% ipython --no-banner

In [1]: import numpy as np

In [2]: import numpy.linalg as la

In [3]: np.set_printoptions(precision=2, suppress=True, linewidth=120)

In [4]: rd = lambda a: np.round(a, 2) + 0

In [5]: W0 = np.loadtxt("case15.csv", delimiter=",")

In [6]: W0
Out[6]: 
array([[  1.1,   0.1,   0.3,   1. ,   0.1,  -0.7,   1.1],
       [ -0.9,   0.2,   0.3,  -0.5,  -1.6,  -0.3,  -1.8],
       [  0.4,   1.4,   0.1,  -0.4,   1.1,   1.1,   0.9],
       [-34. ,  -4. ,  -6. ,   2. , -12. ,   0. ,  -4. ],
       [  1.2,   0.7,  -0.1,   0.3,  -0.4,   1. ,  -0.5],
       [  0. ,  -0.8,  -0.8,  -0.2,   1.6,   0.2,  -0.2],
       [  0.4,  -0.2,   1.3,  -0.6,  -0.4,   0.2,  -1.3],
       [  0.4,   1.4,   2.6,  -0.2,   0.6,  -0.5,  -0.8],
       [  0.4,  -1.6,   1.3,  -0.7,  -0.1,   0. ,  -1.3],
       [ -1.1,   0.1,   0.3,  -0.3,  -3.9,   0.2,   0.2],
       [ -0.4,  -0.2,   0.4,   1.4,  -1.8,  -0.3,   0.8],
       [ -1.7,  -1.5,  -1.2,  -0.7,  -0.2,  -0.7,   0.2],
       [  0.2,  -1. ,   0.6,   0. ,   0.2,  -0.2,  -0.4],
       [ -1.7,   1. ,  -2.7,   0.7,   1.9,   0.7,   0. ],
       [ -1.1,  -0.4,   1.1,  -0.4,   0.2,   0.1,  -0.8],
       [ -1.1,  -1. ,   1. ,   0.4,  -0.3,  -0.5,   0.7],
       [ -0.3,  -0.3,   0.5,   0.9,   1.6,  -1.1,  -0.7],
       [  0.8,   1.6,  -0.6,   1.3,  -0.6,  -1.2,  -0.9],
       [ -2.2,  -1.5,  -1.2,   0.4,  -1.5,   0.1,   1.5]])

In [7]: z = W0[:, 6] > np.median(W0[:, 6])

In [8]: u = W0[z].mean(axis=0) - W0[~z].mean(axis=0)

In [9]: z.astype(int)
Out[9]: array([1, 0, 1, 0, 0, 1, 0, 0, 0, 1, 1, 1, 0, 1, 0, 1, 0, 0, 1])

In [10]: C2 = W0.T @ W0

In [11]: rd(np.trace(C2)), rd((W0 ** 2).sum())
Out[11]: (np.float64(1499.15), np.float64(1499.15))

In [12]: rd(la.eigvalsh(C2)[::-1])
Out[12]: array([1399.29,   35.95,   23.64,   18.14,   11.12,    8.52,    2.49])

In [13]: np.allclose(C2, C2.T)
Out[13]: True

In [14]: rd(np.diag(C2))
Out[14]: array([1175.28,   34.06,   60.58,   12.44,  178.47,    7.19,   31.13])

In [15]: (W0 @ W0.T).shape
Out[15]: (19, 19)

In [16]: out = np.c_[W0[:, :2] @ np.array([[-2, 0], [-1, 1]]), np.array([-4, 5, 0, -1, 1, -4, -4, -1, 1, 4, -1, -2, 4, 4, 1, -4, 2, 4, -3])]

In [17]: rd(out)
Out[17]: 
array([[-2.3,  0.1, -4. ],
       [ 1.6,  0.2,  5. ],
       [-2.2,  1.4,  0. ],
       [72. , -4. , -1. ],
       [-3.1,  0.7,  1. ],
       [ 0.8, -0.8, -4. ],
       [-0.6, -0.2, -4. ],
       [-2.2,  1.4, -1. ],
       [ 0.8, -1.6,  1. ],
       [ 2.1,  0.1,  4. ],
       [ 1. , -0.2, -1. ],
       [ 4.9, -1.5, -2. ],
       [ 0.6, -1. ,  4. ],
       [ 2.4,  1. ,  4. ],
       [ 2.6, -0.4,  1. ],
       [ 3.2, -1. , -4. ],
       [ 0.9, -0.3,  2. ],
       [-3.2,  1.6,  4. ],
       [ 5.9, -1.5, -3. ]])

In [18]: rd(la.norm(out - W0 @ la.lstsq(W0, out)[0], axis=0))
Out[18]: array([ 0.,  0., 10.])

In [19]: rd(la.lstsq(W0, out[:, 0])[0])
Out[19]: array([-2., -1.,  0.,  0.,  0.,  0.,  0.])

In [20]: la.matrix_rank(np.c_[W0, out])
Out[20]: np.int64(8)

In [21]: Ac = W0 - W0.mean(axis=0)

In [22]: Uu, sv, VT = la.svd(Ac, full_matrices=False)

In [23]: rd(np.abs(VT[-1]))
Out[23]: array([0.07, 0.27, 0.12, 0.67, 0.01, 0.63, 0.23])

In [24]: (np.sign(Uu[:, 0]) == np.sign(Uu[0, 0])).astype(int)
Out[24]: array([1, 1, 1, 0, 1, 1, 1, 1, 1, 1, 1, 1, 1, 1, 1, 1, 1, 1, 0])
